$ python -q
>>> import numpy as np
>>> from numpy import linalg as LA
>>> np.set_printoptions(precision=3, suppress=True, linewidth=200)
>>> data = np.loadtxt("a.csv", delimiter=",")
>>> data.round(3) + 0
array([[-0.361, -0.119,  0.252, -0.581],
       [ 0.04 , -0.019, -0.028, -0.269],
       [ 0.2  , -0.392, -0.736, -0.432],
       [ 0.561, -0.096,  0.576, -0.43 ],
       [ 0.   , -0.059, -0.052, -0.24 ],
       [-0.641, -0.513,  0.201,  0.   ],
       [ 0.321, -0.745,  0.139,  0.401]])
>>> # columns are unit length and at right angles
>>> x = np.array([3, -3, -2, -3])
>>> h = np.maximum(data @ x, 0)
>>> np.maximum(data @ (3 * x), 0)
array([ 1.552,  3.123, 13.633,  6.322,  3.005,  0.   ,  5.143])
>>> m1 = np.load("test1.npy")
>>> m1
array([[ 1.972,  1.017,  0.007, -0.037],
       [ 1.975,  1.006,  0.037,  0.011],
       [ 2.031,  0.988,  0.002, -0.02 ],
       [ 1.974,  1.   ,  0.   ,  0.012],
       [ 1.967,  1.007,  0.005,  0.005],
       [ 2.021,  1.01 , -0.039,  0.007],
       [ 4.995,  5.018,  0.989,  4.995],
       [ 4.973,  4.996,  1.007,  5.009],
       [ 5.   ,  5.013,  1.014,  4.999],
       [ 4.98 ,  5.011,  1.003,  5.022],
       [ 5.017,  5.002,  0.987,  4.995],
       [ 4.976,  5.008,  0.998,  5.027]])
>>> round(np.log10(LA.cond(m1)))
3
>>> np.argsort(-LA.norm(m1, axis=0).round(6), kind="stable")[:3]
array([0, 1, 3])
>>> LA.cond(m1) > 100
np.True_
>>> round(LA.norm(m1, 2) / LA.norm(m1), 3)
np.float64(0.988)
>>> W0 = np.tril(np.array([[-3, 1, 0], [3, -2, 0], [-2, 2, 1]]), -1) + np.eye(3, dtype=int)
>>> W0
array([[ 1,  0,  0],
       [ 3,  1,  0],
       [-2,  2,  1]])
>>> # triangular, det is the product of the diagonal
>>> LA.matrix_rank(W0, rtol=0.1)
np.int64(2)
>>> round(float(LA.norm(W0, 2) / LA.norm(W0)), 3)
0.851
>>> [round(float(x), 3) for x in LA.svd(W0, compute_uv=False)[:3]]
[3.805, 2.347, 0.112]
>>> np.abs(LA.svd(W0)[2][-1])
array([0.108, 0.351, 0.93 ])
>>> LA.cond(W0) > 100
np.False_
>>> mat = np.load("case18.npy")
>>> mat
array([[  0.814,  -0.697,   7.3  ,   0.425,   5.29 ],
       [  1.536,  -1.627,  17.821,   2.067,  11.702],
       [  0.345,  -0.201,   3.85 ,  -0.265,   3.077],
       [  0.849,  -0.397,   6.542,   0.274,   4.778],
       [ -1.225,   1.126, -13.563,  -1.656,  -8.796],
       [ -0.031,  -0.482,   9.607,   0.932,   5.557],
       [ -0.35 ,   0.308,   3.491,  -0.508,   2.185],
       [ -1.265,   1.336,  -7.333,  -2.454,  -4.375],
       [ -0.301,   0.419,   6.121,  -1.105,   4.297],
       [ -0.879,   0.622,  -2.928,  -0.682,  -2.313],
       [  0.002,  -0.188,  -2.503,   0.815,  -2.163],
       [ -0.286,   0.286,  -2.343,  -0.588,  -1.38 ],
       [ -1.696,   1.681, -18.518,  -2.16 , -12.201],
       [ -1.558,   1.132,   2.079,  -2.119,   1.23 ],
       [ -0.92 ,   0.78 ,  -0.18 ,  -1.104,  -0.381],
       [ -2.549,   1.913,  -6.285,  -2.468,  -4.985],
       [  0.01 ,   0.082,  -4.675,   0.143,  -3.132]])
>>> cov = mat.T @ mat
>>> round(np.trace(cov), 3), round((mat ** 2).sum(), 3)
(np.float64(1852.215), np.float64(1852.215))
>>> (mat @ mat.T).shape
(17, 17)
>>> np.allclose(cov, cov.T)
True
>>> LA.svd(mat, compute_uv=False) ** 2
array([1814.482,   33.751,    3.901,    0.08 ,    0.001])
